% python3 -q
>>> import numpy as np
>>> np.set_printoptions(precision=1, suppress=True, linewidth=140)
>>> E = np.loadtxt("data.csv", delimiter=",")
>>> print(E.round(1) + 0)
[[ 2.6  0.2  0.  -1.2 -2.2 -0.5]
 [ 0.2  3.4 -0.1 -0.9 -0.8 -0.2]
 [ 0.  -0.1  4.2  0.8 -0.1 -1.6]
 [-1.2 -0.9  0.8  2.1 -1.   1.4]
 [-2.2 -0.8 -0.1 -1.   1.8 -0.7]
 [-0.5 -0.2 -1.6  1.4 -0.7  1.9]]
>>> w1 = np.array([[3, 5, 4, 5],
...     [2, -1, -1, 0],
...     [-1, -5, 2, -3],
...     [5, 4, 0, -4],
...     [-4, -1, -1, 0],
...     [0, -2, -2, -1]])
>>> b = np.array([-2, -2, -1, 1])
>>> act = np.maximum(E @ w1 + b, 0)
>>> print(np.linalg.matrix_rank(act))
4
>>> print((act > 0).mean(axis=0))
[0.7 0.3 0.3 0.3]
>>> basis = np.array([[-2, 5, -1], [0, 5, -1], [-2, -3, 0], [3, 2, 3]])
>>> print(act @ basis)
[[ 14.6  92.6  39. ]
 [  8.4  34.4  12.9]
 [-21.2 -31.8   0. ]
 [-13.   32.5  -6.5]
 [  0.    0.    0. ]
 [-14.7  67.1 -13.4]]
>>> print(w1 @ basis)
[[  1  38   7]
 [ -2   8  -1]
 [-11 -42  -3]
 [-22  37 -21]
 [ 10 -22   5]
 [  1  -6  -1]]
>>> rank = np.linalg.matrix_rank(E)
>>> print(rank)
5
>>> N = np.linalg.svd(E)[2][rank:].T
>>> print([int(np.linalg.matrix_rank(E[:i])) for i in range(1, len(E) + 1)])
[1, 2, 3, 4, 5, 5]
>>> print(np.linalg.matrix_rank(E.T @ E), np.linalg.matrix_rank(E @ E.T))
5 5
>>> print(np.allclose(E @ N, 0))
True
>>> print(np.linalg.matrix_rank(E, rtol=0.1))
5
>>> print(np.argsort(-np.linalg.norm(E, axis=0).round(6), kind="stable")[:3])
[2 1 0]
>>> print(round(np.linalg.norm(E, 2) / np.linalg.norm(E), 1))
0.6
>>> print(np.linalg.cond(E) > 100)
True
>>> print([round(float(x), 1) for x in np.linalg.svd(E, compute_uv=False)[:3]])
[5.0, 5.0, 4.0]
>>> M = np.array([[-3.0, 1.0, 0.0, 0.0, 0.0, 0.0, 0.0, 0.0],
...     [0.0, -3.0, 1.0, 0.0, 0.0, 0.0, 0.0, 0.0],
...     [0.0, 0.0, -3.0, 1.0, 0.0, 0.0, 0.0, 0.0],
...     [0.0, 0.0, 0.0, -3.0, 1.0, 0.0, 0.0, 0.0],
...     [0.0, 0.0, 0.0, 0.0, -3.0, 1.0, 0.0, 0.0],
...     [0.0, 0.0, 0.0, 0.0, 0.0, -3.0, 1.0, 0.0],
...     [0.0, 0.0, 0.0, 0.0, 0.0, 0.0, -3.0, 1.0],
...     [0.0, 0.0, 0.0, 0.0, 0.0, 0.0, 0.0, -3.0]])
>>> print(np.prod(np.diag(M)), np.round(np.linalg.det(M), 1))
6561.0 6561.0
>>> Q, V = np.linalg.qr(M[:, :4])[0], np.linalg.qr(M[:, 4:])[0]
>>> s = np.linalg.svd(Q.T @ V, compute_uv=False)
>>> print(s.round(1) + 0)
[0.3 0.  0.  0. ]
>>> print(np.round(np.linalg.norm(Q @ Q.T - V @ V.T, 2), 1))
1.0
>>> print(np.allclose(M, M.T))
False
>>> assert M == M.T
Traceback (most recent call last):
  File "<python-input-30>", line 1, in <module>
    assert M == M.T
           ^^^^^^^^
ValueError: The truth value of an array with more than one element is ambiguous. Use a.any() or a.all()
>>> vec = np.array([2, 1, 1, 3, 0, 1, 3, 1])
>>> print(M @ np.eye(8)[1])
[ 1. -3.  0.  0.  0.  0.  0.  0.]
>>> print(M @ np.ones(8))
[-2. -2. -2. -2. -2. -2. -2. -3.]
>>> print(np.sign((M @ vec).round(6)))
[-1. -1.  0. -1.  1.  0. -1. -1.]
>>> print(M * vec)
[[-6.  1.  0.  0.  0.  0.  0.  0.]
 [ 0. -3.  1.  0.  0.  0.  0.  0.]
 [ 0.  0. -3.  3.  0.  0.  0.  0.]
 [ 0.  0.  0. -9.  0.  0.  0.  0.]
 [ 0.  0.  0.  0. -0.  1.  0.  0.]
 [ 0.  0.  0.  0.  0. -3.  3.  0.]
 [ 0.  0.  0.  0.  0.  0. -9.  1.]
 [ 0.  0.  0.  0.  0.  0.  0. -3.]]
>>> print((M * vec).sum(axis=1))
[-5. -2.  0. -9.  1.  0. -8. -3.]
>>> J = np.load("layer17.npy")
>>> print(J)
[[ 0.  -1.3  0.2  0.2 -0.1  0.4  0.9]
 [ 0.2 -0.4 -0.5 -0.1 -0.7  0.4 -1.9]
 [ 2.3  0.5  0.2  1.8  1.5 -1.   0.1]
 [-0.8 -1.9  0.9 -1.3 -0.5  0.1 -0.7]
 [-0.6 -0.1 -0.1  1.3  0.3 -1.8 -1. ]
 [ 0.6  0.6 -1.4 -0.7 -0.5 -0.8 -0.3]
 [-0.1 -0.4  1.8  1.4  0.2  1.7  1.3]
 [-1.3  0.9 -1.2  1.   1.1 -0.7 -0.2]
 [ 0.5  0.8  0.2 -0.6 -1.  -0.4 -0.9]]
>>> vec = np.array([-4, -4, -1, 3, -5, 0, 1])
>>> print(np.sign((J @ vec).round(6)))
[ 1.  1. -1.  1.  1. -1.  1.  1. -1.]
>>> print(np.linalg.norm(J @ vec) <= np.linalg.norm(J, 2) * np.linalg.norm(vec) + 1e-9)
True
>>> print(J * vec)
[[-0.   5.2 -0.2  0.6  0.5  0.   0.9]
 [-0.8  1.6  0.5 -0.3  3.5  0.  -1.9]
 [-9.2 -2.  -0.2  5.4 -7.5 -0.   0.1]
 [ 3.2  7.6 -0.9 -3.9  2.5  0.  -0.7]
 [ 2.4  0.4  0.1  3.9 -1.5 -0.  -1. ]
 [-2.4 -2.4  1.4 -2.1  2.5 -0.  -0.3]
 [ 0.4  1.6 -1.8  4.2 -1.   0.   1.3]
 [ 5.2 -3.6  1.2  3.  -5.5 -0.  -0.2]
 [-2.  -3.2 -0.2 -1.8  5.  -0.  -0.9]]
>>> print(J @ vec)
[  7.    2.6 -13.4   7.8   4.3  -3.3   4.7   0.1  -3.1]
>>> print(J @ (2 * vec))
[ 14.    5.2 -26.8  15.6   8.6  -6.6   9.4   0.2  -6.2]
>>> print((J * vec).sum(axis=1))
[  7.    2.6 -13.4   7.8   4.3  -3.3   4.7   0.1  -3.1]
>>> print(J @ np.eye(7)[0])
[ 0.   0.2  2.3 -0.8 -0.6  0.6 -0.1 -1.3  0.5]
>>> print((J @ vec).argmax())
3
>>> vec = np.array([6, -5, 4, 8, 5, 8, -6])
>>> y = J @ vec
>>> print(np.round(np.linalg.pinv(J) @ J, 1) + 0)
[[1. 0. 0. 0. 0. 0. 0.]
 [0. 1. 0. 0. 0. 0. 0.]
 [0. 0. 1. 0. 0. 0. 0.]
 [0. 0. 0. 1. 0. 0. 0.]
 [0. 0. 0. 0. 1. 0. 0.]
 [0. 0. 0. 0. 0. 1. 0.]
 [0. 0. 0. 0. 0. 0. 1.]]
>>> rng = np.random.default_rng(792483)
>>> y = y + 0.1 * rng.normal(size=9)
>>> print(y)
[  6.3  11.6  25.5   0.4   0.1 -17.8  26.5  -8.   -7.7]
>>> b, *_ = np.linalg.lstsq(J, y)
>>> print([round(float(np.linalg.norm(np.linalg.solve(J.T @ J + lam * np.eye(7), J.T @ y))), 2) for lam in (0, 1, 10, 100)])
[16.35, 13.27, 6.63, 1.36]
